$ ipython --no-banner

In [1]: import numpy as np

In [2]: import numpy.linalg as la

In [3]: np.set_printoptions(suppress=True, linewidth=120)

In [4]: Y = np.array([[-1, 0, 0, 2, 0],
   ...:     [-2, 0, 1, 3, 3],
   ...:     [0, -3, 0, -2, -3],
   ...:     [-2, 2, 3, 1, 0],
   ...:     [-3, 2, 2, -2, -3]])

In [5]: J = Y - Y.T

In [6]: print(J)
[[ 0  2  0  4  3]
 [-2  0  4  1  1]
 [ 0 -4  0 -5 -5]
 [-4 -1  5  0  2]
 [-3 -1  5 -2  0]]

In [7]: print(np.allclose(J[:-1].T @ la.lstsq(J[:-1].T, J[-1])[0], J[-1]))
True

In [8]: print(np.unique(J.round(6), axis=0).shape)
(5, 5)

In [9]: print(round(la.det(J[::-1]), 2))
-0.0

In [10]: print(round(la.det(2 * J), 2), round(la.det(J), 2))
-0.0 -0.0

In [11]: print(np.kron(np.eye(2, dtype=int), J))
[[ 0  2  0  4  3  0  0  0  0  0]
 [-2  0  4  1  1  0  0  0  0  0]
 [ 0 -4  0 -5 -5  0  0  0  0  0]
 [-4 -1  5  0  2  0  0  0  0  0]
 [-3 -1  5 -2  0  0  0  0  0  0]
 [ 0  0  0  0  0  0  2  0  4  3]
 [ 0  0  0  0  0 -2  0  4  1  1]
 [ 0  0  0  0  0  0 -4  0 -5 -5]
 [ 0  0  0  0  0 -4 -1  5  0  2]
 [ 0  0  0  0  0 -3 -1  5 -2  0]]

In [12]: print(np.einsum("ii->", J))
0

In [13]: print(np.round(np.poly(J), 2) + 0)
[  1.   0. 101.   0. 138.   0.]

In [14]: print(np.round(la.eigvals(J), 2) + 0)
[0.+9.98j 0.-9.98j 0.+0.j   0.+1.18j 0.-1.18j]

In [15]: print(round(la.eigvals(J).sum().real, 2))
0.0

In [16]: t = np.radians(120)

In [17]: r_ = np.eye(5)

In [18]: r_[4, 4] = r_[1, 1] = np.cos(t)

In [19]: r_[4, 1], r_[1, 4] = -np.sin(t), np.sin(t)

In [20]: print(r_.round(2))
[[ 1.    0.    0.    0.    0.  ]
 [ 0.   -0.5   0.    0.    0.87]
 [ 0.    0.    1.    0.    0.  ]
 [ 0.    0.    0.    1.    0.  ]
 [ 0.   -0.87  0.    0.   -0.5 ]]

In [21]: Y = J @ r_.T

In [22]: print(np.round(la.svd(J, compute_uv=False), 2) + 0, np.round(la.svd(Y, compute_uv=False), 2) + 0)
[9.98 9.98 1.18 1.18 0.  ] [9.98 9.98 1.18 1.18 0.  ]

In [23]: print(Y.round(2))
[[ 0.    1.6   0.    4.   -3.23]
 [-2.    0.87  4.    1.   -0.5 ]
 [ 0.   -2.33  0.   -5.    5.96]
 [-4.    2.23  5.    0.   -0.13]
 [-3.    0.5   5.   -2.    0.87]]

In [24]: print(np.round(np.abs(Y - J).max(axis=0), 2))
[ 0.    3.23  0.    0.   10.96]

In [25]: print(np.allclose(la.norm(J, axis=1), la.norm(Y, axis=1)))
True

In [26]: E = np.loadtxt("test11.csv", delimiter=",")

In [27]: print(E)
[[-2.  2.  3. -3. -2.  0.  2.  1.  3.  1.  1. -3.  2.  2.]
 [ 2.  2. -1.  1. -1. -3. -2.  1.  0. -1.  2. -2.  2. -2.]
 [-1. -1.  0.  2. -2. -3.  1.  3.  1. -2.  0. -2. -2.  2.]
 [ 2. -3. -1. -1. -2. -2. -1.  2.  2. -3.  0.  3.  0. -3.]
 [ 2. -3.  2.  0. -2.  3.  0.  2. -2.  1. -2. -3. -2.  1.]
 [ 1.  3.  3.  1. -2. -1. -3.  1.  0.  2.  3. -1.  2.  0.]
 [-1.  1. -2.  0.  3. -1. -1.  1. -2.  2.  0.  2.  0. -3.]
 [ 3.  2.  0. -2. -3.  3.  2.  3.  0.  2.  0. -1. -1. -2.]
 [-1. -1.  0.  3.  3.  1. -2. -1.  0. -3. -1.  1.  1.  2.]
 [-1.  2.  0.  3. -3. -1.  3.  2.  1.  2.  0. -1.  3.  3.]
 [ 3.  1.  2.  3. -2.  0. -2. -2.  3. -2. -3.  1.  0. -2.]
 [ 0.  3.  3.  3. -1. -1.  3. -2. -3. -1.  0. -2. -3. -2.]
 [-2. -3. -1.  3.  0.  0. -1. -2.  2.  3. -2.  2.  3.  0.]
 [-1. -2. -2. -2.  0.  3. -3. -2. -3. -3.  0. -2.  2. -3.]
 [ 3. -2.  0. -3.  0.  2.  2.  2.  3. -1.  3. -1. -2. -2.]
 [-2.  1. -1.  0.  3. -2. -2. -2. -1. -1. -1. -2.  2. -2.]]

In [28]: Y = E / np.sqrt((E ** 2).mean(axis=1, keepdims=True))

In [29]: print(la.matrix_rank(Y) == la.matrix_rank(E))
True

In [30]: print(Y[0].round(2))
[-0.94  0.94  1.41 -1.41 -0.94  0.    0.94  0.47  1.41  0.47  0.47 -1.41  0.94  0.94]

In [31]: print(np.round(la.norm(Y, axis=1), 2))
[3.74 3.74 3.74 3.74 3.74 3.74 3.74 3.74 3.74 3.74 3.74 3.74 3.74 3.74 3.74 3.74]

In [32]: vec = np.array([-1, -1, -3, -2, 3, 2, 1, 1, -1, -3, 2, 3, 1, 0])

In [33]: target = E @ vec

In [34]: print(np.round(la.solve(E.T @ E, E.T @ target), 2) + 0)
[-1. -1. -3. -2.  3.  2.  1.  1. -1. -3.  2.  3.  1.  0.]

In [35]: print(target)
[-17. -10. -13.  13. -19. -26.  15.  -9.  15. -20. -26. -25.  -7.  22.  14.   3.]

In [36]: rng = np.random.default_rng(20)

In [37]: target = target + 0.1 * rng.normal(size=16)

In [38]: print(target.round(2))
[-17.04  -9.88 -12.86  13.03 -18.96 -26.05  14.91  -9.09  14.9  -19.91 -26.01 -24.99  -7.06  21.89  13.88   2.92]

In [39]: c, *_ = la.lstsq(E, target)

In [40]: print(np.round(E.T @ (target - E @ c), 2) + 0)
[0. 0. 0. 0. 0. 0. 0. 0. 0. 0. 0. 0. 0. 0.]

In [41]: print(c.round())
[-1. -1. -3. -2.  3.  2.  1.  1. -1. -3.  2.  3.  1.  0.]

In [42]: M = np.loadtxt("case7.csv", delimiter=",")

In [43]: print(M)
[[-0.23 -3.91  1.37  1.68 -2.52 -1.12]
 [ 0.43 -5.34  0.68  1.2  -2.05 -0.65]
 [-1.26 -0.62  0.42  2.21 -0.5  -1.44]
 [-2.11 -3.19  2.09  4.35 -3.81 -2.68]
 [-2.15 -3.96  1.25  5.15 -2.09 -3.09]
 [-2.03 -3.31  2.16  4.31 -3.72 -2.51]
 [-0.61 -2.09 -0.08  1.81 -0.04 -1.22]
 [-0.72 -1.98 -0.21  1.86 -0.02 -1.1 ]
 [ 0.14 -3.19 -0.66  1.72  0.58 -1.13]
 [-0.5  -4.47  0.13  2.42 -1.12 -1.69]
 [-1.58 -5.32  0.75  4.95 -1.57 -3.05]
 [-1.9  -2.55  0.39  4.1  -0.53 -2.58]
 [-1.55 -2.68  0.34  4.05 -0.52 -2.61]
 [ 0.72 -3.97 -0.01  0.27 -0.4  -0.34]]

In [44]: labels = M[:, 2] > np.median(M[:, 2])

In [45]: r0 = M[labels].mean(axis=0) - M[~labels].mean(axis=0)

In [46]: print(round(float((((M - M.mean(axis=0)) @ r0 > 0) == labels).mean()), 2))
0.86

In [47]: print(r0.round(2))
[-0.64 -0.67  1.26  1.09 -2.03 -0.55]

In [48]: print(labels.astype(int))
[1 1 1 1 1 1 0 0 0 0 1 0 0 0]
